$ python3 -q
>>> import numpy as np
>>> from numpy import linalg as LA
>>> np.set_printoptions(precision=2, suppress=True, linewidth=200, floatmode="fixed")
>>> rd = lambda a: np.round(a, 2) + 0
>>> K = np.load("mat.npy")
>>> print(K)
[[ 8.99  4.00  4.08  0.95  5.00]
 [ 9.06  4.13  4.01  0.85  4.96]
 [ 8.96  4.11  3.87  0.91  5.02]
 [ 8.95  3.68  4.05  0.97  4.91]
 [ 9.05  3.96  4.02  1.01  4.95]
 [ 9.04  3.76  4.18  0.85  5.13]
 [ 9.00  3.97  4.01  0.97  4.98]
 [ 9.18  4.09  3.84  0.98  4.88]
 [ 9.05  4.00  4.03  0.83  5.04]
 [ 9.14  4.08  3.97  0.89  5.06]
 [ 9.06  3.88  3.99  1.06  5.20]
 [ 9.04  3.98  4.12  1.04  5.07]
 [ 9.02  3.90  3.98  0.80  4.94]
 [-1.91  0.94  1.85  3.90  6.99]
 [-1.97  0.92  2.09  4.11  6.77]
 [-2.13  1.05  1.98  4.02  6.98]
 [-2.02  1.04  2.02  3.82  6.96]
 [-2.11  1.16  1.88  4.02  7.00]
 [-2.02  0.87  1.89  4.09  6.74]
 [-2.08  1.13  2.02  4.15  7.05]
 [-1.87  1.09  2.09  4.08  6.98]
 [-2.00  0.85  2.17  3.88  6.89]
 [-1.98  0.79  2.10  3.98  7.10]
 [-1.86  1.05  1.90  3.95  6.94]
 [-1.78  0.86  1.95  4.12  7.15]
 [-1.96  1.00  2.07  4.08  6.91]]
>>> P = K @ LA.solve(K.T @ K, K.T)
>>> print(rd(LA.eigvalsh(P)))
[0.00 0.00 0.00 0.00 0.00 0.00 0.00 0.00 0.00 0.00 0.00 0.00 0.00 0.00 0.00 0.00 0.00 0.00 0.00 0.00 0.00 1.00 1.00 1.00 1.00 1.00]
>>> print(rd(P @ K[:, 4]))
[5.00 4.96 5.02 4.91 4.95 5.13 4.98 4.88 5.04 5.06 5.20 5.07 4.94 6.99 6.77 6.98 6.96 7.00 6.74 7.05 6.98 6.89 7.10 6.94 7.15 6.91]
>>> Uu, sv, vt = LA.svd(K)
>>> print(np.argmax(sv[:-1] / (sv[1:] + 1e-6)) + 1)
2
>>> Y = Uu[:, :2] @ np.diag(sv[:2]) @ vt[:2]
>>> print(rd(np.abs(K - Y).max()))
0.22
>>> print(rd(LA.norm(K - Y, 2)), rd(sv[2]))
0.66 0.66
>>> print(LA.matrix_rank(Y))
2
>>> x0 = np.array([3, 0, 0, 2, 0])
>>> y = K @ x0
>>> beta, lr = np.zeros(5), 1 / LA.norm(K, 2) ** 2
>>> for i in range(25):
...     beta -= lr * K.T @ (K @ beta - y)
...     if i % 5 == 0: print(i, round(LA.norm(K @ beta - y), 2))
... 
0 19.9
5 2.02
10 1.19
15 1.18
20 1.18
>>> print(rd(beta))
[ 2.17  0.82  0.76 -0.07  0.63]
>>> dist = LA.norm(K[:, None] - K[None], axis=-1)
>>> print(rd(dist[:5, :5]))
[[0.00 0.20 0.24 0.34 0.12]
 [0.20 0.00 0.19 0.48 0.23]
 [0.24 0.19 0.00 0.48 0.26]
 [0.34 0.48 0.48 0.00 0.30]
 [0.12 0.23 0.26 0.30 0.00]]
>>> print(dist.shape)
(26, 26)
>>> print((dist + 1e9 * np.eye(26)).round(6).argmin(axis=1))
[ 6  9  1 12  6  8  4  9  0  1 11  0  8 23 25 17 15 15 14 15 25 22 21 13 22 20]
>>> J = np.loadtxt("out19.csv", delimiter=",")
>>> print(J)
[[-0.27  0.18  0.81  0.72]
 [ 0.15 -0.10 -0.45 -0.40]
 [ 0.36 -0.24 -1.08 -0.96]
 [-0.09  0.06  0.27  0.24]]
>>> Uu, sv, vt = LA.svd(J)
>>> vecs = vt[:(sv > 1e-8).sum()]
>>> rng = np.random.default_rng(178)
>>> x0 = J[3] + -2 * J[2] + rng.integers(2) * np.eye(4)[3]
>>> print(rd(x0))
[-0.81  0.54  2.43  3.16]
>>> print(rd(vecs.T @ vecs))
[[ 0.06 -0.04 -0.17 -0.15]
 [-0.04  0.03  0.11  0.10]
 [-0.17  0.11  0.51  0.46]
 [-0.15  0.10  0.46  0.41]]
>>> print(rd(LA.norm(x0 - vecs.T @ vecs @ x0)))
0.77
>>> print(np.allclose(vecs.T @ vecs @ x0, x0))
False
>>> print(rd(np.diag(vecs.T @ vecs)))
[0.06 0.03 0.51 0.41]
>>> ang = np.radians(60)
>>> Rm = np.eye(4)
>>> Rm[0, 0] = Rm[1, 1] = np.cos(ang)
>>> Rm[0, 1], Rm[1, 0] = -np.sin(ang), np.sin(ang)
>>> print(rd(Rm))
[[ 0.50 -0.87  0.00  0.00]
 [ 0.87  0.50  0.00  0.00]
 [ 0.00  0.00  1.00  0.00]
 [ 0.00  0.00  0.00  1.00]]
>>> Y = J @ Rm.T
>>> print(rd(Y))
[[-0.29 -0.14  0.81  0.72]
 [ 0.16  0.08 -0.45 -0.40]
 [ 0.39  0.19 -1.08 -0.96]
 [-0.10 -0.05  0.27  0.24]]
>>> print(np.allclose(J @ J.T, Y @ Y.T))
True
>>> print([round(float(x), 2) for x in LA.svd(Y, compute_uv=False)[:3]])
[2.02, 0.0, 0.0]
>>> print(rd(LA.norm(Y, 2) / LA.norm(Y)))
1.0
>>> print(LA.matrix_rank(Y, rtol=0.1))
1
>>> print(rd(LA.norm(J, 2) / LA.norm(J)))
1.0
>>> idx = rng.permutation(4)
>>> print(idx)
[2 0 1 3]
>>> Y = J[idx][:, idx]
>>> print(np.diag(Y))
[-1.08 -0.27 -0.10  0.24]
>>> print(Y)
[[-1.08  0.36 -0.24 -0.96]
 [ 0.81 -0.27  0.18  0.72]
 [-0.45  0.15 -0.10 -0.40]
 [ 0.27 -0.09  0.06  0.24]]
>>> print(rd(np.sort(np.abs(LA.eigvals(Y)))))
[0.00 0.00 0.00 1.21]
>>> print(np.allclose(Y, J))
False
>>> E = np.array([[0.2, 0.0, 0.1, 1.4],
...     [-0.5, 1.1, -0.5, -0.6],
...     [2.3, 0.2, 0.3, -0.4],
...     [0.6, 0.5, -1.6, 0.4],
...     [-2.3, 0.1, 1.1, 0.5],
...     [-0.8, -0.1, 0.7, -0.2]])
>>> E[:, 1] *= 20
>>> print(E)
[[ 0.20  0.00  0.10  1.40]
 [-0.50 22.00 -0.50 -0.60]
 [ 2.30  4.00  0.30 -0.40]
 [ 0.60 10.00 -1.60  0.40]
 [-2.30  2.00  1.10  0.50]
 [-0.80 -2.00  0.70 -0.20]]
>>> blk = np.stack([E, 3 * E, E[::-1]])
>>> print(rd(LA.norm(blk, axis=(1, 2))))
[25.05 75.14 25.05]
>>> print(rd(blk.sum(axis=0)))
[[ 0.00 -2.00  1.10  5.40]
 [-4.30 90.00 -0.90 -1.90]
 [ 9.80 26.00 -0.40 -1.20]
 [ 4.70 44.00 -6.10  1.20]
 [-9.70 30.00  3.90  1.40]
 [-3.00 -8.00  2.90  0.60]]
>>> print(rd(np.einsum("bij,cij->bc", blk, blk)))
[[ 627.41 1882.23  169.34]
 [1882.23 5646.69  508.02]
 [ 169.34  508.02  627.41]]
>>> print(LA.matrix_rank(blk.reshape(3, -1)))
2
>>> print(rd(LA.norm(E, 2)))
24.68
>>> print(rd(LA.norm(E[2] - E[1])))
18.24
>>> print(rd(LA.norm(E[2], 1)), rd(LA.norm(E[2], np.inf)))
7.0 4.0
>>> print(E[2] @ E[1])
86.94
>>> print(rd(LA.norm(E, "nuc")))
31.51
>>> print(LA.norm(E, axis=1).argmax())
1
>>> x0 = np.array([1, 1, -2, -3])
>>> y = E @ x0
>>> print(rd(LA.pinv(E) @ E))
[[1.00 0.00 0.00 0.00]
 [0.00 1.00 0.00 0.00]
 [0.00 0.00 1.00 0.00]
 [0.00 0.00 0.00 1.00]]
>>> print(rd(LA.lstsq(E, y)[0]))
[ 1.00  1.00 -2.00 -3.00]
>>> y = y + 0.02 * rng.normal(size=6)
>>> print(rd(y))
[-4.19 24.28  6.91 12.55 -4.03 -3.63]
>>> beta, *_ = LA.lstsq(E, y)
>>> print([round(float(LA.norm(LA.solve(E.T @ E + lam * np.eye(4), E.T @ y))), 2) for lam in (0, 1, 10, 100)])
[3.87, 2.99, 1.62, 0.99]
>>> x0 = np.array([5, 3, -1, 2])
>>> print(LA.norm(E @ x0) <= LA.norm(E, 2) * LA.norm(x0) + 1e-9)
True
>>> print(rd(np.einsum("ij,j->i", E, x0)))
[  3.70  62.80  22.40  35.40  -5.60 -11.10]
>>> print(rd(E @ (2 * x0)))
[  7.40 125.60  44.80  70.80 -11.20 -22.20]
>>> print(E @ np.eye(4)[0])
[ 0.20 -0.50  2.30  0.60 -2.30 -0.80]
>>> print(E * x0)
[[  1.00   0.00  -0.10   2.80]
 [ -2.50  66.00   0.50  -1.20]
 [ 11.50  12.00  -0.30  -0.80]
 [  3.00  30.00   1.60   0.80]
 [-11.50   6.00  -1.10   1.00]
 [ -4.00  -6.00  -0.70  -0.40]]
>>> print(rd(E @ np.ones(4)))
[ 1.70 20.40  6.20  9.40  1.30 -2.30]
>>> print(np.sign((E @ x0).round(6)))
[ 1.00  1.00  1.00  1.00 -1.00 -1.00]
>>> Y = np.c_[E[:, :2] @ np.array([[2, 3], [-2, 1]]), np.array([-1, 2, 3, 0, -3, 0])]
>>> print(rd(Y))
[[  0.40   0.60  -1.00]
 [-45.00  20.50   2.00]
 [ -3.40  10.90   3.00]
 [-18.80  11.80   0.00]
 [ -8.60  -4.90  -3.00]
 [  2.40  -4.40   0.00]]
>>> print(rd(LA.norm(LA.qr(E)[0].T @ Y, axis=0) ** 2 / ((Y ** 2).sum(axis=0) + 1e-12)))
[1.00 1.00 0.96]
>>> print(LA.matrix_rank(np.c_[E, Y]))
5
>>> print(rd(LA.lstsq(E, Y[:, 0])[0]))
[ 2.00 -2.00  0.00  0.00]
>>> print(LA.matrix_rank(Y))
3
>>> data = np.load("block5.npy")
>>> print(data)
[[5.00 1.00 1.00 1.00 1.00 1.00]
 [1.00 5.00 1.00 1.00 1.00 1.00]
 [1.00 1.00 5.00 1.00 1.00 1.00]
 [1.00 1.00 1.00 5.00 1.00 1.00]
 [1.00 1.00 1.00 1.00 5.00 1.00]
 [1.00 1.00 1.00 1.00 1.00 5.00]]
>>> Lm = LA.cholesky(data)
>>> print(LA.eigvalsh(data).min() > 0)
True
>>> print(data / np.sqrt(np.outer(np.diag(data), np.diag(data))))
[[1.00 0.20 0.20 0.20 0.20 0.20]
 [0.20 1.00 0.20 0.20 0.20 0.20]
 [0.20 0.20 1.00 0.20 0.20 0.20]
 [0.20 0.20 0.20 1.00 0.20 0.20]
 [0.20 0.20 0.20 0.20 1.00 0.20]
 [0.20 0.20 0.20 0.20 0.20 1.00]]
>>> print(rd(Lm))
[[2.24 0.00 0.00 0.00 0.00 0.00]
 [0.45 2.19 0.00 0.00 0.00 0.00]
 [0.45 0.37 2.16 0.00 0.00 0.00]
 [0.45 0.37 0.31 2.14 0.00 0.00]
 [0.45 0.37 0.31 0.27 2.12 0.00]
 [0.45 0.37 0.31 0.27 0.24 2.11]]
>>> print(rd(np.diag(Lm) ** 2))
[5.00 4.80 4.67 4.57 4.50 4.44]
>>> print(rd(np.prod(np.diag(Lm)) ** 2), rd(LA.det(data)))
10240.0 10240.0
>>> print(rd(Lm @ Lm.T))
[[5.00 1.00 1.00 1.00 1.00 1.00]
 [1.00 5.00 1.00 1.00 1.00 1.00]
 [1.00 1.00 5.00 1.00 1.00 1.00]
 [1.00 1.00 1.00 5.00 1.00 1.00]
 [1.00 1.00 1.00 1.00 5.00 1.00]
 [1.00 1.00 1.00 1.00 1.00 5.00]]
>>> m1 = np.load("m.npy")
>>> print(m1)
[[ 0  0  0 -1]
 [ 0  0  1  0]
 [-9  0 -4  7]]
>>> print(LA.cond(m1) > 100)
False
>>> print(np.argsort(-LA.norm(m1, axis=0).round(6), kind="stable")[:3])
[0 3 2]
>>> print([round(float(x), 2) for x in LA.svd(m1, compute_uv=False)[:3]])
[12.1, 1.0, 0.74]
>>> print(rd(LA.norm(m1, 2) / LA.norm(m1)))
0.99
>>> print(LA.matrix_rank(m1, rtol=0.1))
1
>>> print(rd(LA.norm(m1, axis=0)))
[9.00 0.00 4.12 7.07]
>>> print(rd(LA.norm(m1, axis=1)))
[ 1.00  1.00 12.08]
>>> print(rd(LA.norm(m1) ** 2 / LA.norm(m1, 2) ** 2))
1.01
>>> print(LA.norm(m1, axis=1).argmax())
2
>>> print(rd(LA.norm(m1, 2)))
12.1
>>> F = np.load("sample12.npy")
>>> print(F)
[[2 2 2]
 [2 4 4]
 [2 4 6]]
>>> print(rd(LA.eigvals(F).sum().real))
12.0
>>> print(rd(np.poly(F)))
[  1.00 -12.00  20.00  -8.00]
>>> print(np.einsum("ij,ji->", F, F))
104
>>> M = np.load("layer7.npy")
>>> print(M)
[[-0.20  2.11 -1.56 -3.00 -0.95]
 [-1.19 -1.22  0.90  1.12  0.80]
 [-2.79 -2.27  0.28  2.05  0.85]
 [ 2.65  0.61  1.51 -0.64  1.99]
 [ 1.09  0.79 -1.61 -0.65 -2.60]
 [ 7.52  1.92 -0.82 -2.96 -2.17]
 [ 2.45  0.46 -2.41 -2.90 -1.82]
 [-0.98 -2.79  0.95  3.54 -0.91]
 [ 3.39  1.95 -1.85 -2.80 -2.07]
 [-1.48  1.81 -1.56 -1.56 -1.83]
 [-0.15 -1.17  1.34  2.55 -0.53]
 [-1.31 -2.57  0.27  2.89 -0.95]
 [ 3.24  2.92 -2.92 -5.79 -2.03]
 [-2.17 -3.17  1.45  4.42  1.02]
 [ 1.67  0.04  1.39 -0.49  2.27]
 [-5.41 -4.08  3.61  6.26  2.88]
 [-6.19  0.51 -1.37  1.05 -1.82]
 [-1.06 -0.80 -0.81  0.71 -0.37]
 [-1.52  0.05  0.22 -0.63  1.23]]
>>> idx = M[:, 2] > np.median(M[:, 2])
>>> f = M[idx].mean(axis=0) - M[~idx].mean(axis=0)
>>> print(idx.astype(int))
[0 1 1 1 0 0 0 1 0 0 1 1 0 1 1 1 0 0 0]
>>> print(rd(f))
[-1.80 -3.02  2.77  4.26  2.27]
